% python3 -q
>>> import numpy as np
>>> np.set_printoptions(precision=3, suppress=True, linewidth=200)
>>> data = np.load("a.npy")
>>> data
array([[ 0,  0,  0,  2,  0,  0,  0,  0, -3,  2,  0, -1,  0],
       [ 0,  0,  0,  2,  2, -3,  0,  0,  0,  0,  0,  0,  0],
       [ 0,  0,  0,  0,  0,  0,  3,  0,  0,  0,  0,  0,  0],
       [ 0,  0,  0,  0,  0,  3,  0, -1,  0,  0,  0,  1,  0],
       [ 0,  0,  0,  0,  2, -1,  0,  0,  0, -2,  0,  0,  0],
       [ 0,  0,  0,  0,  0,  0,  0,  0,  0,  0,  0,  0,  0],
       [ 0,  0,  2,  0,  0,  0,  0,  0,  0,  0,  0,  1,  1]])
>>> U, s, vt = np.linalg.svd(data)
>>> s
array([5.214, 4.417, 3.   , 2.584, 2.349, 1.454, 0.   ])
>>> np.argmax(s[:-1] / (s[1:] + 1e-6)) + 1
np.int64(6)
>>> other = U[:, :6] @ np.diag(s[:6]) @ vt[:6]
>>> round(np.abs(data - other).max(), 3)
np.float64(0.0)
>>> np.round(np.linalg.norm(data - other) / np.linalg.norm(data), 3)
np.float64(0.0)
>>> other.round(3) + 0
array([[ 0.,  0.,  0.,  2.,  0.,  0.,  0.,  0., -3.,  2.,  0., -1.,  0.],
       [ 0.,  0.,  0.,  2.,  2., -3.,  0.,  0.,  0.,  0.,  0.,  0.,  0.],
       [ 0.,  0.,  0.,  0.,  0.,  0.,  3.,  0.,  0.,  0.,  0.,  0.,  0.],
       [ 0.,  0.,  0.,  0.,  0.,  3.,  0., -1.,  0.,  0.,  0.,  1.,  0.],
       [ 0.,  0.,  0.,  0.,  2., -1.,  0.,  0.,  0., -2.,  0.,  0.,  0.],
       [ 0.,  0.,  0.,  0.,  0.,  0.,  0.,  0.,  0.,  0.,  0.,  0.,  0.],
       [ 0.,  0.,  2.,  0.,  0.,  0.,  0.,  0.,  0.,  0.,  0.,  1.,  1.]])
>>> np.linalg.matrix_rank(data, rtol=0.05)
np.int64(6)
>>> other = np.array([[-2, -1],
...     [-2, -1],
...     [-1, 0],
...     [-2, 0],
...     [-2, 1],
...     [2, 2],
...     [1, 1],
...     [-1, 2],
...     [1, 0],
...     [-1, -1],
...     [1, 1],
...     [0, -2],
...     [2, 2]])
>>> np.linalg.matrix_rank(data @ other)
np.int64(2)
>>> other.T @ data.T
array([[ -9, -14,   3,   7,  -4,   0,   0],
       [  0,  -4,   3,   2,   2,   0,   0]])
>>> np.einsum("ik,kj->ij", data, other)
array([[ -9,   0],
       [-14,  -4],
       [  3,   3],
       [  7,   2],
       [ -4,   2],
       [  0,   0],
       [  0,   0]])
>>> data @ other
array([[ -9,   0],
       [-14,  -4],
       [  3,   3],
       [  7,   2],
       [ -4,   2],
       [  0,   0],
       [  0,   0]])
>>> np.linalg.matrix_rank(np.vstack([data, other.T]))
np.int64(8)
